>>> import numpy as np
>>> np.set_printoptions(precision=3, suppress=True, linewidth=120, floatmode="fixed")
>>> rnd = lambda a: np.round(a, 3) + 0
>>> W0 = np.array([[1.0, 1.0, 0.0, 3.0, 1.0],
...     [3.0, 0.0, 0.0, 2.0, 3.0],
...     [3.0, 0.0, 0.0, 0.0, 1.0],
...     [0.0, 0.0, 0.0, 2.0, 9.0],
...     [0.0, 0.0, 0.0, -6.0, -4.0]])
>>> # looks like rank 4
>>> U, sv, vt = np.linalg.svd(W0)
>>> evecs = vt[:(sv > 1e-8).sum()]
>>> rng = np.random.default_rng(27263)
>>> x0 = W0[0] + 4 * W0[3] + rng.integers(2) * np.eye(5)[3]
>>> x0
array([ 1.000,  1.000,  0.000, 12.000, 37.000])
>>> np.linalg.matrix_rank(np.vstack([W0, x0]))
np.int64(4)
>>> np.allclose(evecs.T @ evecs @ x0, x0)
True
>>> data = np.loadtxt("data.csv", delimiter=",")
>>> data
array([[ -1.362,  -7.640,   2.559,   7.293,  -9.922,   6.265],
       [ -1.086,  -6.915,   2.233,   7.051,  -9.130,   5.638],
       [  0.845,   4.721,  -1.504,  -4.537,   6.050,  -4.059],
       [  0.470,   2.899,  -0.882,  -2.976,   3.899,  -2.457],
       [  0.198,   0.989,  -0.335,  -1.124,   1.526,  -0.922],
       [ -1.366,  -9.262,   2.928,   9.296, -12.128,   7.530],
       [  0.446,   3.123,  -1.100,  -2.986,   4.348,  -2.657],
       [ -1.378,  -8.629,   3.094,   8.543, -11.349,   7.010],
       [ -0.406,  -3.750,   1.315,   3.898,  -5.108,   3.282],
       [  0.873,   4.758,  -1.463,  -4.640,   6.220,  -3.844],
       [ -1.742, -10.864,   3.497,  10.943, -14.398,   8.868],
       [ -0.961,  -6.188,   2.159,   6.206,  -8.212,   5.026],
       [ -0.504,  -3.266,   1.049,   3.213,  -4.328,   2.635],
       [  0.097,   0.942,  -0.455,  -0.948,   1.365,  -0.876],
       [  1.416,   8.222,  -2.791,  -8.156,  11.016,  -7.032],
       [ -0.558,  -3.483,   1.316,   3.805,  -5.099,   2.997],
       [ -0.878,  -5.738,   1.895,   6.091,  -7.713,   4.749],
       [ -1.303,  -8.133,   2.647,   8.034, -10.944,   6.795],
       [ -0.585,  -4.062,   1.496,   4.044,  -5.500,   3.339],
       [  0.973,   5.247,  -1.789,  -5.135,   6.883,  -4.311],
       [  0.329,   1.657,  -0.542,  -1.613,   2.125,  -1.345],
       [  0.289,   1.394,  -0.442,  -1.410,   1.936,  -1.204],
       [  1.473,   8.475,  -2.916,  -8.604,  11.542,  -7.312],
       [  0.383,   2.436,  -0.762,  -2.490,   3.337,  -2.118],
       [ -0.087,  -0.996,   0.222,   1.047,  -1.352,   0.794],
       [  0.569,   3.571,  -0.984,  -3.444,   4.646,  -3.042],
       [  0.049,   0.528,  -0.183,  -0.546,   0.865,  -0.554],
       [ -0.959,  -5.473,   1.946,   5.271,  -7.303,   4.644]])
>>> x0 = np.array([1, 1, 0, 2, 1, 2])
>>> target = data @ x0
>>> rnd(np.linalg.lstsq(data, target)[0])
array([1.000, 1.000, 0.000, 2.000, 1.000, 2.000])
>>> target = target + 0.05 * rng.normal(size=28)
>>> rnd(target)
array([  8.225,   8.210,  -5.708,  -3.652,  -1.384,  10.849,  -3.409,   9.681,   5.100,  -5.145,  12.630,   7.060,
         3.629,  -1.249,  -9.703,   4.473,   7.385,   9.363,   4.695,  -5.788,  -1.790,  -1.650, -10.263,  -3.096,
         1.250,  -4.147,  -0.774,   6.078])
>>> c, *_ = np.linalg.lstsq(data, target)
>>> c.round()
array([ 1.000,  1.000, -0.000,  2.000,  1.000,  2.000])
>>> rnd(data.T @ (target - data @ c))
array([0.000, 0.000, 0.000, 0.000, 0.000, 0.000])
